% ipython --no-banner

In [1]: import numpy as np

In [2]: from numpy import linalg as LA

In [3]: np.set_printoptions(suppress=True, linewidth=120)

In [4]: def rd(a):
   ...:     return np.round(a, 3) + 0
   ...: 

In [5]: K = np.load("case1.npy")

In [6]: K
Out[6]: 
array([[1, 4, 0, 0, 0, 0],
       [1, 2, 0, 0, 0, 0],
       [4, 5, 0, 0, 0, 0],
       [0, 0, 1, 4, 0, 0],
       [0, 0, 1, 2, 0, 0],
       [0, 0, 4, 5, 0, 0],
       [0, 0, 0, 0, 1, 4],
       [0, 0, 0, 0, 1, 2],
       [0, 0, 0, 0, 4, 5]])

In [7]: q, evecs = LA.qr(K[:, :3])[0], LA.qr(K[:, 3:])[0]

In [8]: s = LA.svd(q.T @ evecs, compute_uv=False)

In [9]: rd(s)
Out[9]: array([0.914, 0.   , 0.   ])

In [10]: rd(np.degrees(np.arccos(s.clip(0, 1))))
Out[10]: array([24., 90., 90.])

In [11]: t3 = np.stack([K, 5 * K, K[::-1]])

In [12]: LA.matrix_rank(t3.reshape(3, -1))
Out[12]: np.int64(2)

In [13]: (t3 @ K.T).shape
Out[13]: (3, 9, 9)

In [14]: t3.shape
Out[14]: (3, 9, 6)

In [15]: E = np.array([[-3, 1, 0, 0, 0, 0],
    ...:     [1, 2, 0, 0, 0, 0],
    ...:     [-3, 2, 0, 0, 0, 0],
    ...:     [0, 0, -3, 1, 0, 0],
    ...:     [0, 0, 1, 2, 0, 0],
    ...:     [0, 0, -3, 2, 0, 0],
    ...:     [0, 0, 0, 0, -3, 1],
    ...:     [0, 0, 0, 0, 1, 2],
    ...:     [0, 0, 0, 0, -3, 2]])

In [16]: x0 = np.array([2, -4, -3, -5, 5, -4])

In [17]: y = E @ x0

In [18]: rd(LA.pinv(E) @ E)
Out[18]: 
array([[1., 0., 0., 0., 0., 0.],
       [0., 1., 0., 0., 0., 0.],
       [0., 0., 1., 0., 0., 0.],
       [0., 0., 0., 1., 0., 0.],
       [0., 0., 0., 0., 1., 0.],
       [0., 0., 0., 0., 0., 1.]])

In [19]: rd(LA.lstsq(E, y)[0])
Out[19]: array([ 2., -4., -3., -5.,  5., -4.])

In [20]: LA.solve(E, y)
LinAlgError: Last 2 dimensions of the array must be square


In [21]: rng = np.random.default_rng(4873)

In [22]: y = y + 0.3 * rng.normal(size=9)

In [23]: rd(y)
Out[23]: array([-10.118,  -6.255, -14.027,   3.521, -12.734,  -0.765, -18.98 ,  -3.179, -22.617])

In [24]: beta, *_ = LA.lstsq(E, y)

In [25]: rd(beta)
Out[25]: array([ 1.974, -4.096, -2.896, -4.861,  4.922, -4.013])

In [26]: rd(LA.norm(y - E @ beta))
Out[26]: np.float64(0.525)

In [27]: rd(E.T @ (y - E @ beta))
Out[27]: array([0., 0., 0., 0., 0., 0.])

In [28]: [round(float(LA.norm(LA.solve(E.T @ E + lam * np.eye(6), E.T @ y))), 2) for lam in (0, 1, 10, 100)]
Out[28]: [9.64, 8.77, 5.48, 1.37]

In [29]: q, evecs = LA.qr(E[:, :1])[0], LA.qr(E[:, 1:])[0]

In [30]: s = LA.svd(q.T @ evecs, compute_uv=False)

In [31]: (s > 0.9).sum()
Out[31]: np.int64(0)

In [32]: rd(LA.norm(q @ q.T - evecs @ evecs.T, 2))
Out[32]: np.float64(1.0)

In [33]: rd(np.degrees(np.arccos(s.clip(0, 1))))
Out[33]: array([57.636])
